>>> import numpy as np
>>> from numpy import linalg as LA
>>> np.set_printoptions(precision=2, suppress=True, linewidth=120)
>>> B = np.array([[-3, 1, 2, 1, 2, 1, -3],
...     [-3, -2, -3, -2, 0, -2, 2],
...     [-2, -1, 1, -2, 0, 2, -1],
...     [1, -2, 0, -3, -2, 3, 1],
...     [3, -2, -2, -2, 0, 0, 1],
...     [0, 1, -2, 0, 0, 0, 2],
...     [1, -2, -2, -3, -3, 2, 1]])
>>> B[-1] = B[0]
>>> W0 = B + 0.05 * np.eye(7)
>>> print(W0)
[[-2.95  1.    2.    1.    2.    1.   -3.  ]
 [-3.   -1.95 -3.   -2.    0.   -2.    2.  ]
 [-2.   -1.    1.05 -2.    0.    2.   -1.  ]
 [ 1.   -2.    0.   -2.95 -2.    3.    1.  ]
 [ 3.   -2.   -2.   -2.    0.05  0.    1.  ]
 [ 0.    1.   -2.    0.    0.    0.05  2.  ]
 [-3.    1.    2.    1.    2.    1.   -2.95]]
>>> print(round(np.log10(LA.cond(W0))))
3
>>> data = np.load("data.npy")
>>> print(data)
[[ 1.87  2.63 -0.57 -0.67 -0.34  2.22  0.59 -2.13]
 [ 0.89  1.91 -0.51 -0.29  0.45  1.56  1.24 -0.78]
 [ 0.91  2.2  -1.   -0.39  0.19  1.81  0.31 -1.35]
 [-0.74 -0.83  0.24  0.19 -0.06 -1.16 -0.3   0.81]
 [ 0.62  1.55 -1.29 -0.89 -0.11  1.44  0.11 -1.05]
 [-3.61 -5.26  1.9   1.76 -0.29 -6.2  -2.08  3.68]
 [ 2.86  4.84 -1.53 -1.77  0.3   4.45  1.63 -3.04]
 [-1.35 -1.64  0.38  0.36 -0.59 -1.57  0.13  1.29]
 [-1.39 -2.34  1.2   0.64 -0.12 -2.25 -0.61  1.23]
 [-1.02 -2.05  0.53  0.39  0.13 -2.42 -0.32  0.93]
 [-2.24 -3.16  1.57  1.27  0.   -3.13 -1.2   2.32]
 [ 2.15  2.57 -0.66 -1.1   0.54  3.55  0.82 -2.01]
 [-0.71 -1.1   0.43  0.62 -0.09 -1.4  -0.5   1.15]
 [ 2.41  3.09 -1.75 -1.63 -0.39  3.58  1.4  -3.02]
 [ 2.63  3.41 -0.83 -0.95  0.26  3.47  0.95 -2.36]
 [ 1.3   1.58 -0.48 -0.79  0.62  1.7   0.77 -0.89]
 [ 1.95  3.1  -1.46 -1.55 -0.07  3.83  1.54 -2.58]
 [ 2.75  4.22 -1.35 -1.19 -0.22  4.06  1.23 -3.29]]
>>> x = np.array([3, 2, 3, 0, 2, 1, 2, 2])
>>> h = np.maximum(data @ x, 0)
>>> print(data.T @ h)
[ 212.89  316.06 -104.1  -111.46   15.4   324.15  111.   -227.29]
>>> print(data * (h > 1e-9)[:, None])
[[ 1.87  2.63 -0.57 -0.67 -0.34  2.22  0.59 -2.13]
 [ 0.89  1.91 -0.51 -0.29  0.45  1.56  1.24 -0.78]
 [ 0.91  2.2  -1.   -0.39  0.19  1.81  0.31 -1.35]
 [-0.   -0.    0.    0.   -0.   -0.   -0.    0.  ]
 [ 0.62  1.55 -1.29 -0.89 -0.11  1.44  0.11 -1.05]
 [-0.   -0.    0.    0.   -0.   -0.   -0.    0.  ]
 [ 2.86  4.84 -1.53 -1.77  0.3   4.45  1.63 -3.04]
 [-0.   -0.    0.    0.   -0.   -0.    0.    0.  ]
 [-0.   -0.    0.    0.   -0.   -0.   -0.    0.  ]
 [-0.   -0.    0.    0.    0.   -0.   -0.    0.  ]
 [-0.   -0.    0.    0.    0.   -0.   -0.    0.  ]
 [ 2.15  2.57 -0.66 -1.1   0.54  3.55  0.82 -2.01]
 [-0.   -0.    0.    0.   -0.   -0.   -0.    0.  ]
 [ 2.41  3.09 -1.75 -1.63 -0.39  3.58  1.4  -3.02]
 [ 2.63  3.41 -0.83 -0.95  0.26  3.47  0.95 -2.36]
 [ 1.3   1.58 -0.48 -0.79  0.62  1.7   0.77 -0.89]
 [ 1.95  3.1  -1.46 -1.55 -0.07  3.83  1.54 -2.58]
 [ 2.75  4.22 -1.35 -1.19 -0.22  4.06  1.23 -3.29]]
>>> print(np.tanh(data @ x))
[ 1.    1.    1.   -1.    0.41 -1.    1.   -1.   -1.   -1.   -1.    1.   -1.    1.    1.    1.    1.    1.  ]
